$ ipython --no-banner

In [1]: import numpy as np

In [2]: np.set_printoptions(precision=2, suppress=True, linewidth=120, legacy="1.25")

In [3]: rng = np.random.default_rng(651915)

In [4]: A = (rng.random((3, 3)) < 0.3) + np.eye(3)

In [5]: A /= A.sum(axis=1, keepdims=True)

In [6]: print(A)
[[1.  0.  0. ]
 [0.  1.  0. ]
 [0.5 0.  0.5]]

In [7]: print(np.linalg.matrix_power(A - np.diag(np.diag(A)), 3))
[[0. 0. 0.]
 [0. 0. 0.]
 [0. 0. 0.]]

In [8]: print(np.linalg.matrix_rank(A - A[0, 0] * np.eye(3)))
1

In [9]: print(np.sort(np.linalg.eigvals(A)))
[0.5 1.  1. ]

In [10]: print(np.prod(np.diag(A)), round(np.linalg.det(A), 2))
0.5 0.5

In [11]: feats = np.load("case12.npy")

In [12]: print(feats)
[[  1  -3   9 -27]
 [  1  -2   4  -8]
 [  1  -1   1  -1]
 [  1   0   0   0]
 [  1   1   1   1]]

In [13]: G = feats.T @ feats

In [14]: print(np.linalg.matrix_rank(G))
4

In [15]: print(np.allclose(G, G.T))
True

In [16]: print((feats @ feats.T).shape)
(5, 5)

In [17]: print(np.linalg.svd(feats, compute_uv=False) ** 2)
[904.59   6.25   2.43   0.73]

In [18]: print(G)
[[   5   -5   15  -35]
 [  -5   15  -35   99]
 [  15  -35   99 -275]
 [ -35   99 -275  795]]

In [19]: print(np.diag(G))
[  5  15  99 795]

In [20]: proj = np.triu(np.array([[-4, 4, 3, 2], [-1, -5, 1, 5], [-2, -3, 0, 2], [1, 3, 0, 2]]), 1) + np.eye(4)

In [21]: Y = proj @ G @ np.linalg.inv(proj)

In [22]: print(Y)
[[  -40.   308.  -566.   798.]
 [ -165.  1135. -1951.  2356.]
 [  -55.   383.  -669.   848.]
 [  -35.   239.  -409.   488.]]

In [23]: print(np.linalg.matrix_rank(Y))
4

In [24]: print(np.trace(Y), np.trace(G))
914.0 914

In [25]: Uu, sig, vt = np.linalg.svd(feats)

In [26]: print(sig)
[30.08  2.5   1.56  0.86]

In [27]: Y = Uu[:, :1] @ np.diag(sig[:1]) @ vt[:1]

In [28]: print(np.linalg.matrix_rank(Y))
1

In [29]: print(np.round(np.abs(feats - Y).max(), 2))
1.22

In [30]: Y = np.array([[7, -3, 1, -4, -6],
    ...:     [8, 4, -4, -4, -2],
    ...:     [9, -3, -8, 1, 3],
    ...:     [3, -2, -7, -7, 6],
    ...:     [-3, 5, -8, 3, 0]])

In [31]: m1 = Y + Y.T

In [32]: print(m1)
[[ 14   5  10  -1  -9]
 [  5   8  -7  -6   3]
 [ 10  -7 -16  -6  -5]
 [ -1  -6  -6 -14   9]
 [ -9   3  -5   9   0]]

In [33]: ev, vecs = np.linalg.eig(m1)

In [34]: print(ev)
[ 23.14 -26.29 -15.5   -0.8   11.45]

In [35]: print(np.round(m1 @ vecs[:, 0] - ev[0] * vecs[:, 0], 2) + 0)
[0. 0. 0. 0. 0.]

In [36]: Y = np.linalg.invert(m1)
AttributeError: module 'numpy.linalg' has no attribute 'invert'


In [37]: Y = np.linalg.inv(m1)

In [38]: print(np.linalg.det(m1) * Y)
[[ 25501. -10759.  -1806.  28084.  38143.]
 [-10759.  -2851.   2334.  -8512. -14781.]
 [ -1806.   2334.   2988.   -924.   1910.]
 [ 28084.  -8512.   -924.  30408.  34552.]
 [ 38143. -14781.   1910.  34552.  49405.]]

In [39]: print(Y)
[[-0.3   0.12  0.02 -0.33 -0.44]
 [ 0.12  0.03 -0.03  0.1   0.17]
 [ 0.02 -0.03 -0.03  0.01 -0.02]
 [-0.33  0.1   0.01 -0.35 -0.4 ]
 [-0.44  0.17 -0.02 -0.4  -0.57]]

In [40]: print(round(np.linalg.det(m1) * np.linalg.det(Y), 2))
1.0

In [41]: print((np.abs(Y) > 1e-9).astype(int))
[[1 1 1 1 1]
 [1 1 1 1 1]
 [1 1 1 1 1]
 [1 1 1 1 1]
 [1 1 1 1 1]]

In [42]: print(np.round(np.linalg.inv(Y), 2) + 0)
[[ 14.   5.  10.  -1.  -9.]
 [  5.   8.  -7.  -6.   3.]
 [ 10.  -7. -16.  -6.  -5.]
 [ -1.  -6.  -6. -14.   9.]
 [ -9.   3.  -5.   9.   0.]]

In [43]: print(np.allclose(Y, m1.T))
False

In [44]: ev, vecs = np.linalg.eig(Y)

In [45]: print(np.sort(np.linalg.eigvals(Y.T)))
[-1.25 -0.06 -0.04  0.04  0.09]

In [46]: print(np.sort(np.linalg.eigvals(np.linalg.inv(Y))))
[-26.29 -15.5   -0.8   11.45  23.14]

In [47]: print(ev)
[-1.25  0.09  0.04 -0.04 -0.06]

In [48]: print(np.round(Y @ vecs[:, 0] - ev[0] * vecs[:, 0], 2) + 0)
[0. 0. 0. 0. 0.]

In [49]: print(round(np.prod(ev), 2))
-0.0

In [50]: mat = np.array([[0, 0, 1, 0], [0, 2, -4, 0], [1, -4, 0, 3], [0, 0, 3, 2]])

In [51]: print(mat)
[[ 0  0  1  0]
 [ 0  2 -4  0]
 [ 1 -4  0  3]
 [ 0  0  3  2]]

In [52]: G = mat.T @ mat

In [53]: print(G)
[[  1  -4   0   3]
 [ -4  20  -8 -12]
 [  0  -8  26   6]
 [  3 -12   6  13]]

In [54]: print(np.linalg.eigvalsh(G)[::-1])
[38.01 17.99  4.    0.01]

In [55]: print(np.linalg.matrix_rank(G))
4

In [56]: proj = feats @ np.linalg.solve(feats.T @ feats, feats.T)

In [57]: print(np.trace(proj))
4.0

In [58]: ev, vecs = np.linalg.eigh(mat)

In [59]: x = np.array([3, 1, -2, 0])

In [60]: print((np.sign(vecs[:, -1].round(6)) == np.sign(vecs[0, -1].round(6))).astype(int))
[1 0 1 1]

In [61]: print(x @ mat @ x)
6

In [62]: ev, vecs = np.linalg.eig(mat)

In [63]: print(np.sort(np.linalg.eigvals(mat.T)))
[-4.24  0.08  2.    6.16]

In [64]: print(np.sort(np.linalg.eigvals(mat @ mat)))
[ 0.01  4.   17.99 38.01]

In [65]: theta = np.radians(102)

In [66]: r_ = np.eye(4)

In [67]: r_[2, 2] = r_[3, 3] = np.cos(theta)

In [68]: r_[2, 3], r_[3, 2] = -np.sin(theta), np.sin(theta)

In [69]: print(r_)
[[ 1.    0.    0.    0.  ]
 [ 0.    1.    0.    0.  ]
 [ 0.    0.   -0.21 -0.98]
 [ 0.    0.    0.98 -0.21]]

In [70]: Y = mat @ r_.T

In [71]: print(round(np.linalg.det(r_), 2), round(np.trace(r_), 2))
1.0 1.58

In [72]: print(np.allclose(mat @ mat.T, Y @ Y.T))
True

In [73]: print(np.linalg.svd(mat, compute_uv=False), np.linalg.svd(Y, compute_uv=False))
[6.16 4.24 2.   0.08] [6.16 4.24 2.   0.08]

In [74]: print(np.abs(Y - mat).max(axis=0))
[0.   0.   5.58 3.91]

In [75]: F = np.array([[3, 1, 0, 2, 3, 0],
    ...:     [1, 1, 1, 0, 1, 2],
    ...:     [0, 3, 0, 3, 3, 2],
    ...:     [3, 2, 1, 3, 0, 3],
    ...:     [0, 2, 1, 3, 0, 2],
    ...:     [0, 2, 0, 3, 1, 1]])

In [76]: print(F)
[[3 1 0 2 3 0]
 [1 1 1 0 1 2]
 [0 3 0 3 3 2]
 [3 2 1 3 0 3]
 [0 2 1 3 0 2]
 [0 2 0 3 1 1]]

In [77]: print(F.reshape(2, -1))
[[3 1 0 2 3 0 1 1 1 0 1 2 0 3 0 3 3 2]
 [3 2 1 3 0 3 0 2 1 3 0 2 0 2 0 3 1 1]]

In [78]: print(F.reshape(-1, 2))
[[3 1]
 [0 2]
 [3 0]
 [1 1]
 [1 0]
 [1 2]
 [0 3]
 [0 3]
 [3 2]
 [3 2]
 [1 3]
 [0 3]
 [0 2]
 [1 3]
 [0 2]
 [0 2]
 [0 3]
 [1 1]]

In [79]: print(F.ravel(order="F"))
[3 1 0 3 0 0 1 1 3 2 2 2 0 1 0 1 1 0 2 0 3 3 3 3 3 1 3 0 0 1 0 2 2 3 2 1]

In [80]: blk = F.reshape(6, 2, -1)

In [81]: print(np.swapaxes(blk, 1, 2)[1])
[[1 0]
 [1 1]
 [1 2]]

In [82]: print(np.einsum("ihd,ihd->ih", blk, blk))
[[10 13]
 [ 3  5]
 [ 9 22]
 [14 18]
 [ 5 13]
 [ 4 11]]

In [83]: print(blk[:, 0])
[[3 1 0]
 [1 1 1]
 [0 3 0]
 [3 2 1]
 [0 2 1]
 [0 2 0]]

In [84]: idx = rng.permutation(6)

In [85]: print(idx)
[5 4 3 1 2 0]

In [86]: Y = F[idx][:, idx]

In [87]: print(np.allclose(Y, F))
False

In [88]: print(np.sort(np.abs(np.linalg.eigvals(Y))))
[0.52 0.52 0.93 1.99 2.05 8.8 ]

In [89]: print(Y)
[[1 1 3 2 0 0]
 [2 0 3 2 1 0]
 [3 0 3 2 1 3]
 [2 1 0 1 1 1]
 [2 3 3 3 0 0]
 [0 3 2 1 0 3]]

In [90]: print(np.argsort(-np.linalg.norm(Y, axis=0).round(6), kind="stable")[:3])
[2 3 0]

In [91]: print(np.linalg.cond(Y) > 100)
True

In [92]: print(round(np.log10(np.linalg.cond(Y))))
2

In [93]: print(round(np.linalg.norm(Y, 2) / np.linalg.norm(Y), 2))
0.87

In [94]: Uu, sig, vt = np.linalg.svd(F, full_matrices=False)

In [95]: print(np.round(Uu.T @ F @ vt.T, 2) + 0)
[[9.81 0.   0.   0.   0.   0.  ]
 [0.   3.74 0.   0.   0.   0.  ]
 [0.   0.   3.45 0.   0.   0.  ]
 [0.   0.   0.   2.12 0.   0.  ]
 [0.   0.   0.   0.   0.59 0.  ]
 [0.   0.   0.   0.   0.   0.06]]

In [96]: print(sig)
[9.81 3.74 3.45 2.12 0.59 0.06]

In [97]: print((sig > 1e-8).sum())
6

In [98]: print(Uu.shape, sig.shape, vt.shape)
(6, 6) (6,) (6, 6)

In [99]: print(np.abs(vt[0]))
[0.29 0.48 0.11 0.62 0.33 0.42]

In [100]: print(np.allclose(Uu * sig @ vt, F))
True

In [101]: print(np.round(Uu.T @ Uu, 2) + 0)
[[1. 0. 0. 0. 0. 0.]
 [0. 1. 0. 0. 0. 0.]
 [0. 0. 1. 0. 0. 0.]
 [0. 0. 0. 1. 0. 0.]
 [0. 0. 0. 0. 1. 0.]
 [0. 0. 0. 0. 0. 1.]]

In [102]: Uu, sig, vt = np.linalg.svd(F)

In [103]: print(sig)
[9.81 3.74 3.45 2.12 0.59 0.06]

In [104]: Y = Uu[:, :5] @ np.diag(sig[:5]) @ vt[:5]

In [105]: print(Y.round(2) + 0)
[[ 3.    1.    0.    2.    3.    0.  ]
 [ 1.    0.98  1.    0.01  1.    2.01]
 [ 0.    3.02  0.    2.99  3.    1.99]
 [ 3.    2.    1.    3.    0.    3.  ]
 [ 0.    2.01  1.    2.99  0.    1.99]
 [-0.01  1.97 -0.01  3.01  1.01  1.02]]

In [106]: print(round(float(np.linalg.norm(F - Y) / np.linalg.norm(F)), 2))
0.01

In [107]: print(np.linalg.matrix_rank(Y))
5

In [108]: print(round(np.abs(F - Y).max(), 2))
0.03
